$ ipython --no-banner

In [1]: import numpy as np

In [2]: np.set_printoptions(precision=1, suppress=True, linewidth=140)

In [3]: feats = np.arange(24).reshape(4, 6) + 4

In [4]: feats
Out[4]: 
array([[ 4,  5,  6,  7,  8,  9],
       [10, 11, 12, 13, 14, 15],
       [16, 17, 18, 19, 20, 21],
       [22, 23, 24, 25, 26, 27]])

In [5]: # looks like rank 2

In [6]: np.argsort(-np.linalg.norm(feats, axis=0).round(6), kind="stable")[:3]
Out[6]: array([5, 4, 3])

In [7]: np.linalg.cond(feats) > 100
Out[7]: np.True_

In [8]: [round(float(x), 1) for x in np.linalg.svd(feats, compute_uv=False)[:3]]
Out[8]: [83.1, 3.3, 0.0]

In [9]: r = np.linalg.matrix_rank(feats)

In [10]: print(r)
2

In [11]: null = np.linalg.svd(feats)[2][r:].T

In [12]: np.round(null @ null.T, 1) + 0
Out[12]: 
array([[ 0.5, -0.4, -0.2, -0.1,  0. ,  0.2],
       [-0.4,  0.7, -0.2, -0.1,  0. ,  0. ],
       [-0.2, -0.2,  0.8, -0.2, -0.1, -0.1],
       [-0.1, -0.1, -0.2,  0.8, -0.2, -0.2],
       [ 0. ,  0. , -0.1, -0.2,  0.7, -0.4],
       [ 0.2,  0. , -0.1, -0.2, -0.4,  0.5]])

In [13]: np.linalg.matrix_rank(feats.T @ feats), np.linalg.matrix_rank(feats @ feats.T)
Out[13]: (np.int64(2), np.int64(2))

In [14]: [int(np.linalg.matrix_rank(feats[:, :j + 1])) for j in range(6)]
Out[14]: [1, 2, 2, 2, 2, 2]

In [15]: left, sigma, Vh = np.linalg.svd(feats)

In [16]: vecs = Vh[:(sigma > 1e-8).sum()]

In [17]: rng = np.random.default_rng(87958)

In [18]: x = feats[3] + 4 * feats[0] + rng.integers(2) * np.eye(6)[3]

In [19]: print(x)
[38. 43. 48. 53. 58. 63.]

In [20]: np.linalg.matrix_rank(np.vstack([feats, x]))
Out[20]: np.int64(2)

In [21]: np.allclose(vecs.T @ vecs @ x, x)
Out[21]: True

In [22]: round(np.linalg.norm(x - vecs.T @ vecs @ x), 1)
Out[22]: np.float64(0.0)

In [23]: np.linalg.lstsq(feats[:-1].T, feats[-1])[2]
Out[23]: np.int32(2)

In [24]: np.allclose(feats[:-1].T @ np.linalg.lstsq(feats[:-1].T, feats[-1])[0], feats[-1])
Out[24]: True

In [25]: np.abs(np.diag(np.linalg.qr(feats)[1])) > 1e-9
Out[25]: array([ True,  True, False, False])

In [26]: print(np.round(np.trace(np.linalg.pinv(feats) @ feats), 1))
2.0

In [27]: blk = np.stack([feats, 4 * feats, feats[::-1]])

In [28]: np.linalg.matrix_rank(blk)
Out[28]: array([2, 2, 2])

In [29]: np.einsum("bij,cij->bc", blk, blk)
Out[29]: 
array([[  6916,  27664,   4756],
       [ 27664, 110656,  19024],
       [  4756,  19024,   6916]])

In [30]: E = np.array([[60.5, 18.8, 58.9],
    ...:     [58.2, 20.5, 60.6],
    ...:     [59.6, 18.6, 59.8],
    ...:     [60.0, 19.6, 61.0],
    ...:     [58.7, 20.6, 58.7],
    ...:     [58.3, 21.5, 60.0],
    ...:     [60.0, 20.1, 60.0],
    ...:     [59.1, 22.0, 60.8],
    ...:     [58.5, 20.5, 60.3],
    ...:     [59.8, 18.5, 62.3],
    ...:     [60.8, 21.4, 60.4]])

In [31]: E
Out[31]: 
array([[60.5, 18.8, 58.9],
       [58.2, 20.5, 60.6],
       [59.6, 18.6, 59.8],
       [60. , 19.6, 61. ],
       [58.7, 20.6, 58.7],
       [58.3, 21.5, 60. ],
       [60. , 20.1, 60. ],
       [59.1, 22. , 60.8],
       [58.5, 20.5, 60.3],
       [59.8, 18.5, 62.3],
       [60.8, 21.4, 60.4]])

In [32]: B = E / np.sqrt((E ** 2).mean(axis=1, keepdims=True))

In [33]: np.linalg.matrix_rank(E - E.mean(axis=1, keepdims=True))
Out[33]: np.int64(2)

In [34]: print(B[8])
[1.2 0.4 1.2]

In [35]: cov = np.cov(E, rowvar=False)

In [36]: np.linalg.eigvalsh(cov)[::-1]
Out[36]: array([1.7, 1. , 0.6])

In [37]: print(np.corrcoef(E.T))
[[ 1.  -0.4  0.1]
 [-0.4  1.  -0.1]
 [ 0.1 -0.1  1. ]]

In [38]: E.std(axis=0)
Out[38]: array([0.9, 1.1, 0.9])

In [39]: left, sigma, Vh = np.linalg.svd(feats, full_matrices=False)

In [40]: (sigma > 1e-8).sum()
Out[40]: np.int64(2)

In [41]: np.allclose(left * sigma @ Vh, feats)
Out[41]: True

In [42]: np.round(sigma / sigma[0], 1) + 0
Out[42]: array([1., 0., 0., 0.])

In [43]: np.abs(Vh[0])
Out[43]: array([0.4, 0.4, 0.4, 0.4, 0.4, 0.5])

In [44]: np.abs(left[:, 0]).round(6).argmax()
Out[44]: np.int64(3)

In [45]: left, sigma, Vh = np.linalg.svd(feats)

In [46]: np.argmax(sigma[:-1] / (sigma[1:] + 1e-6)) + 1
Out[46]: np.int64(2)

In [47]: sigma.round(1) + 0
Out[47]: array([83.1,  3.3,  0. ,  0. ])

In [48]: B = left[:, :2] @ np.diag(sigma[:2]) @ Vh[:2]

In [49]: B
Out[49]: 
array([[ 4.,  5.,  6.,  7.,  8.,  9.],
       [10., 11., 12., 13., 14., 15.],
       [16., 17., 18., 19., 20., 21.],
       [22., 23., 24., 25., 26., 27.]])

In [50]: np.linalg.matrix_rank(feats, rtol=0.05)
Out[50]: np.int64(1)

In [51]: np.round(np.linalg.norm(feats - B, 2), 1), round(float(sigma[2]), 1)
Out[51]: (np.float64(0.0), 0.0)

In [52]: idx = E[:, 2] > np.median(E[:, 2])

In [53]: r0 = E[idx].mean(axis=0) - E[~idx].mean(axis=0)

In [54]: idx.astype(int)
Out[54]: array([0, 1, 0, 1, 0, 0, 0, 1, 0, 1, 1])

In [55]: np.argsort(-np.abs(r0).round(6), kind="stable")
Out[55]: array([2, 1, 0])

In [56]: K = np.loadtxt("dump.csv", delimiter=",")

In [57]: K
Out[57]: 
array([[-4.,  0., -2.,  1., -1.,  2., -2.],
       [-1.,  9., -2., -1., -1.,  2.,  2.],
       [ 2., -2.,  7., -2.,  2.,  1.,  1.],
       [-1., -2.,  0.,  8.,  0., -2.,  1.],
       [-2.,  0., -1.,  1.,  8.,  2.,  2.],
       [-1., -2.,  0., -1.,  2., -6.,  0.],
       [-1.,  2., -1.,  0., -1., -1.,  7.]])

In [58]: B = K[0, 0] * K[1:] - np.outer(K[1:, 0], K[0])

In [59]: B
Out[59]: 
array([[  0., -36.,   6.,   5.,   3.,  -6., -10.],
       [  0.,   8., -24.,   6.,  -6.,  -8.,   0.],
       [  0.,   8.,  -2., -31.,  -1.,  10.,  -6.],
       [  0.,   0.,   0.,  -2., -34.,  -4., -12.],
       [  0.,   8.,  -2.,   5.,  -9.,  26.,  -2.],
       [  0.,  -8.,   2.,   1.,   3.,   6., -30.]])

In [60]: np.flatnonzero(~B.round(6).any(axis=1))
Out[60]: array([], dtype=int64)

In [61]: np.linalg.matrix_rank(B), np.linalg.matrix_rank(K)
Out[61]: (np.int64(6), np.int64(7))

In [62]: np.round(np.linalg.norm(feats[1], 1), 1), np.round(np.linalg.norm(feats[1], np.inf), 1)
Out[62]: (np.float64(75.0), np.float64(15.0))

In [63]: round(float(np.linalg.norm(feats, "nuc")), 1)
Out[63]: 86.4

In [64]: np.linalg.norm(feats, axis=1)
Out[64]: array([16.5, 30.9, 45.5, 60.2])

In [65]: M = np.load("test8.npy")

In [66]: M
Out[66]: 
array([[0., 1.],
       [1., 0.]])

In [67]: # a transition matrix

In [68]: Q = M.astype(float).copy()

In [69]: for j in range(2):
    ...:     Q[:, j] -= Q[:, :j] @ (Q[:, :j].T @ Q[:, j])
    ...:     Q[:, j] /= np.linalg.norm(Q[:, j])
    ...: 

In [70]: Q.T @ M
Out[70]: 
array([[1., 0.],
       [0., 1.]])

In [71]: evals, vecs = np.linalg.eigh(M)

In [72]: x = np.array([2, 3])

In [73]: print((np.sign(vecs[:, -1].round(6)) == np.sign(vecs[0, -1].round(6))).astype(int))
[1 1]

In [74]: np.abs(M).sum(axis=1).max(), np.abs(evals).max()
Out[74]: (np.float64(1.0), np.float64(1.0))

In [75]: print(vecs * np.maximum(evals, 0) @ vecs.T)
[[0.5 0.5]
 [0.5 0.5]]

In [76]: x @ M @ x
Out[76]: np.float64(12.0)

In [77]: proj = np.triu(np.array([[1, 2], [4, 3]]), 1) + np.eye(2)

In [78]: B = proj @ M @ np.linalg.inv(proj)

In [79]: proj @ M - M @ proj
Out[79]: 
array([[ 2.,  0.],
       [ 0., -2.]])

In [80]: print(np.linalg.matrix_rank(B))
2

In [81]: np.trace(B), np.trace(M)
Out[81]: (np.float64(0.0), np.float64(0.0))

In [82]: print(B)
[[ 2. -3.]
 [ 1. -2.]]

In [83]: W0 = np.load("block17.npy")

In [84]: W0.round(1) + 0
Out[84]: 
array([[ 0.3,  1.6,  1.6, -1.6, -0.5, -1. ],
       [-1.2,  0.6, -2. ,  0. , -0.2,  1.8],
       [ 0.7, -2.2,  0.1,  1.7,  0.7, -0.5],
       [-0.3,  2.2,  0.7, -1.8, -0.6, -0.1],
       [ 0.8, -2.2,  0.2,  1.6,  0.7, -0.6],
       [-1.1,  1.8, -1.1, -1.1, -0.5,  1.3],
       [ 0.8,  0.9,  2. , -1.1, -0.2, -1.5],
       [-1. , -0.2, -2.1,  0.6,  0. ,  1.7],
       [ 0.6,  1.2,  1.9, -1.3, -0.3, -1.3],
       [ 1.2, -0.2,  2.1, -0.3,  0.1, -1.8],
       [ 0.7,  1.1,  1.9, -1.3, -0.3, -1.3],
       [-0.5, -1.5, -1.7,  1.5,  0.4,  1.1],
       [ 0.9, -2.1,  0.5,  1.5,  0.6, -0.9],
       [ 0.7, -2.2,  0. ,  1.7,  0.7, -0.5]])

In [85]: left, sigma, Vh = np.linalg.svd(W0)

In [86]: sigma.round(1) + 0
Out[86]: array([8.5, 7.3, 0. , 0. , 0. , 0. ])

In [87]: np.argmax(sigma[:-1] / (sigma[1:] + 1e-6)) + 1
Out[87]: np.int64(2)

In [88]: B = left[:, :2] @ np.diag(sigma[:2]) @ Vh[:2]

In [89]: round(float(np.abs(W0 - B).max()), 1)
Out[89]: 0.0

In [90]: round(float(np.linalg.norm(W0 - B, 2)), 1), round(float(sigma[2]), 1)
Out[90]: (0.0, 0.0)

In [91]: round(float(np.linalg.norm(W0 - B) / np.linalg.norm(W0)), 1)
Out[91]: 0.0

In [92]: B.round(1) + 0
Out[92]: 
array([[ 0.3,  1.6,  1.6, -1.6, -0.5, -1. ],
       [-1.2,  0.6, -2. ,  0. , -0.2,  1.8],
       [ 0.7, -2.2,  0.1,  1.7,  0.7, -0.5],
       [-0.3,  2.2,  0.7, -1.8, -0.6, -0.1],
       [ 0.8, -2.2,  0.2,  1.6,  0.7, -0.6],
       [-1.1,  1.8, -1.1, -1.1, -0.5,  1.3],
       [ 0.8,  0.9,  2. , -1.1, -0.2, -1.5],
       [-1. , -0.2, -2.1,  0.6,  0. ,  1.7],
       [ 0.6,  1.2,  1.9, -1.3, -0.3, -1.3],
       [ 1.2, -0.2,  2.1, -0.3,  0.1, -1.8],
       [ 0.7,  1.1,  1.9, -1.3, -0.3, -1.3],
       [-0.5, -1.5, -1.7,  1.5,  0.4,  1.1],
       [ 0.9, -2.1,  0.5,  1.5,  0.6, -0.9],
       [ 0.7, -2.2,  0. ,  1.7,  0.7, -0.5]])

In [93]: np.linalg.matrix_rank(W0, rtol=0.05)
Out[93]: np.int64(2)
